% ipython --no-banner

In [1]: import numpy as np

In [2]: from numpy import linalg as LA

In [3]: np.set_printoptions(suppress=True, linewidth=120)

In [4]: def tidy(a):
   ...:     return np.round(a, 2) + 0
   ...: 

In [5]: mat = np.load("m.npy")

In [6]: mat
Out[6]: 
array([[  0,  -4,  -6,   0,   0,   6],
       [  0,  12,  18,   0,   0, -18],
       [  0,   2,   3,   0,   0,  -3],
       [  0, -16, -24,   0,   0,  24],
       [  0,  -8, -12,   0,   0,  12],
       [  0,  12,  18,   0,   0, -18],
       [  0,  10,  15,   0,   0, -15],
       [  0,  -4,  -6,   0,   0,   6],
       [  0, -18, -27,   0,   0,  27],
       [  0,   8,  12,   0,   0, -12],
       [  0,  -4,  -6,   0,   0,   6]])

In [7]: rank = LA.matrix_rank(mat)

In [8]: rank
Out[8]: np.int64(1)

In [9]: N = LA.svd(mat)[2][rank:].T

In [10]: [int(LA.matrix_rank(np.delete(mat, i, axis=0))) for i in range(11)]
Out[10]: [1, 1, 1, 1, 1, 1, 1, 1, 1, 1, 1]

In [11]: tidy(N @ N.T)
Out[11]: 
array([[ 1.  ,  0.  ,  0.  ,  0.  ,  0.  ,  0.  ],
       [ 0.  ,  0.82, -0.27,  0.  ,  0.  ,  0.27],
       [ 0.  , -0.27,  0.59,  0.  ,  0.  ,  0.41],
       [ 0.  ,  0.  ,  0.  ,  1.  ,  0.  ,  0.  ],
       [ 0.  ,  0.  ,  0.  ,  0.  ,  1.  ,  0.  ],
       [ 0.  ,  0.27,  0.41,  0.  ,  0.  ,  0.59]])

In [12]: [int(LA.matrix_rank(mat[:i])) for i in range(1, len(mat) + 1)]
Out[12]: [1, 1, 1, 1, 1, 1, 1, 1, 1, 1, 1]

In [13]: N.shape
Out[13]: (6, 5)

In [14]: np.allclose(mat @ N, 0)
Out[14]: True

In [15]: np.allclose(mat[:-1].T @ LA.lstsq(mat[:-1].T, mat[-1])[0], mat[-1])
Out[15]: True

In [16]: np.abs(np.diag(LA.qr(mat)[1])) > 1e-9
Out[16]: array([False,  True, False, False, False, False])

In [17]: np.unique(mat.round(6), axis=0).shape
Out[17]: (8, 6)

In [18]: LA.lstsq(mat[:-1].T, mat[-1])[2]
Out[18]: np.int32(1)

In [19]: arr = np.load("arr.npy")

In [20]: arr
Out[20]: 
array([[ 0.3,  1.3, -0.1, -0.7],
       [-0.6, -0.1,  0.7, -0.7],
       [-0.8,  0.9,  0.1, -0.1],
       [-0.4,  0.6, -0.2,  0.9],
       [ 0.5, -0.1,  0.1, -0.3],
       [ 1.7,  0. ,  0. , -0.3],
       [ 0.6,  0.7,  0.1, -1.6],
       [ 0.8,  0.1,  1.1, -0.4],
       [ 1.4, -0.8, -0.3,  0.5],
       [ 0.8,  1.1,  1.2,  0.2],
       [-0.7,  0.5,  0.5,  0.2],
       [ 0.1,  0.9,  0.7,  1.1],
       [-0.5, -0.6, -0.2,  1.6],
       [-0.9,  1. , -0.5, -0.2],
       [ 0.6,  1.7, -2. ,  1.9],
       [ 1.1,  1.3, -1.3, -0.4],
       [-0.6, -0.1,  0. , -1. ],
       [ 1.2, -0.6,  0.8,  0. ],
       [15. , -8. ,  3. ,  0. ],
       [-0.7,  0.4,  1.6, -0.5],
       [-0.6, -0.2,  1.2, -1.1],
       [ 0.3, -1.5, -0.4, -1.1],
       [-0.7,  2. , -1.3,  0.1],
       [ 1.2,  0. , -1.6,  0.2],
       [ 0. ,  1.5,  1.3, -0.7],
       [-1. , -1.1, -0.3, -1. ],
       [-0.4, -1.4,  0. , -1.6],
       [ 0.2, -0.2,  1.5,  1. ],
       [-0.2,  0.2, -1.3, -0.7],
       [ 1. , -1.8,  0.3,  0.5]])

In [21]: Xs = arr - arr.mean(axis=0)

In [22]: U, s, Vt = LA.svd(Xs, full_matrices=False)

In [23]: (np.sign(U[:, 0]) == np.sign(U[0, 0])).astype(int)
Out[23]: array([1, 1, 1, 1, 1, 0, 1, 0, 0, 1, 1, 1, 1, 1, 1, 1, 1, 0, 0, 1, 1, 0, 1, 0, 1, 1, 1, 1, 1, 0])

In [24]: tidy(s ** 2 / (s ** 2).sum())
Out[24]: array([0.82, 0.08, 0.05, 0.04])

In [25]: tidy(np.abs(Vt[-1]))
Out[25]: array([0.34, 0.58, 0.01, 0.74])

In [26]: tidy(Vt[0] * np.sign(Vt[0, np.abs(Vt[0]).argmax()]))
Out[26]: array([ 0.85, -0.49,  0.17,  0.01])

In [27]: np.abs(U[:, 0]).argmax()
Out[27]: np.int64(18)

In [28]: A2 = np.c_[arr[:, :2] @ np.array([[3, 2], [3, 0]]), np.array([-3, -3, 0, 2, 2, 0, -2, -1, -1, 2, -1, -1, 2, -1, 0, 2, 1, -1, -2, 1, 3, 0, -1, -3, 2, 3, -1, -2, 0, 0])]

In [29]: tidy(A2)
Out[29]: 
array([[ 4.8,  0.6, -3. ],
       [-2.1, -1.2, -3. ],
       [ 0.3, -1.6,  0. ],
       [ 0.6, -0.8,  2. ],
       [ 1.2,  1. ,  2. ],
       [ 5.1,  3.4,  0. ],
       [ 3.9,  1.2, -2. ],
       [ 2.7,  1.6, -1. ],
       [ 1.8,  2.8, -1. ],
       [ 5.7,  1.6,  2. ],
       [-0.6, -1.4, -1. ],
       [ 3. ,  0.2, -1. ],
       [-3.3, -1. ,  2. ],
       [ 0.3, -1.8, -1. ],
       [ 6.9,  1.2,  0. ],
       [ 7.2,  2.2,  2. ],
       [-2.1, -1.2,  1. ],
       [ 1.8,  2.4, -1. ],
       [21. , 30. , -2. ],
       [-0.9, -1.4,  1. ],
       [-2.4, -1.2,  3. ],
       [-3.6,  0.6,  0. ],
       [ 3.9, -1.4, -1. ],
       [ 3.6,  2.4, -3. ],
       [ 4.5,  0. ,  2. ],
       [-6.3, -2. ,  3. ],
       [-5.4, -0.8, -1. ],
       [ 0. ,  0.4, -2. ],
       [ 0. , -0.4,  0. ],
       [-2.4,  2. ,  0. ]])

In [30]: LA.matrix_rank(A2)
Out[30]: np.int64(3)

In [31]: tidy(LA.norm(A2 - arr @ LA.lstsq(arr, A2)[0], axis=0))
Out[31]: array([0.  , 0.  , 9.11])

In [32]: W = np.array([[1, 0], [1, 1], [2, 1], [-1, -1]])

In [33]: beta = np.array([-6, -9])

In [34]: H = np.maximum(arr @ W + beta, 0)

In [35]: H
Out[35]: 
array([[0., 0.],
       [0., 0.],
       [0., 0.],
       [0., 0.],
       [0., 0.],
       [0., 0.],
       [0., 0.],
       [0., 0.],
       [0., 0.],
       [0., 0.],
       [0., 0.],
       [0., 0.],
       [0., 0.],
       [0., 0.],
       [0., 0.],
       [0., 0.],
       [0., 0.],
       [0., 0.],
       [7., 0.],
       [0., 0.],
       [0., 0.],
       [0., 0.],
       [0., 0.],
       [0., 0.],
       [0., 0.],
       [0., 0.],
       [0., 0.],
       [0., 0.],
       [0., 0.],
       [0., 0.]])

In [36]: tidy((H > 0).mean(axis=0))
Out[36]: array([0.03, 0.  ])

In [37]: Z = np.array([[1, 4, 1], [3, 0, 4]])

In [38]: H @ Z
Out[38]: 
array([[ 0.,  0.,  0.],
       [ 0.,  0.,  0.],
       [ 0.,  0.,  0.],
       [ 0.,  0.,  0.],
       [ 0.,  0.,  0.],
       [ 0.,  0.,  0.],
       [ 0.,  0.,  0.],
       [ 0.,  0.,  0.],
       [ 0.,  0.,  0.],
       [ 0.,  0.,  0.],
       [ 0.,  0.,  0.],
       [ 0.,  0.,  0.],
       [ 0.,  0.,  0.],
       [ 0.,  0.,  0.],
       [ 0.,  0.,  0.],
       [ 0.,  0.,  0.],
       [ 0.,  0.,  0.],
       [ 0.,  0.,  0.],
       [ 7., 28.,  7.],
       [ 0.,  0.,  0.],
       [ 0.,  0.,  0.],
       [ 0.,  0.,  0.],
       [ 0.,  0.,  0.],
       [ 0.,  0.,  0.],
       [ 0.,  0.,  0.],
       [ 0.,  0.,  0.],
       [ 0.,  0.,  0.],
       [ 0.,  0.,  0.],
       [ 0.,  0.,  0.],
       [ 0.,  0.,  0.]])

In [39]: (H @ Z).round(6).argmax(axis=1)
Out[39]: array([0, 0, 0, 0, 0, 0, 0, 0, 0, 0, 0, 0, 0, 0, 0, 0, 0, 0, 1, 0, 0, 0, 0, 0, 0, 0, 0, 0, 0, 0])
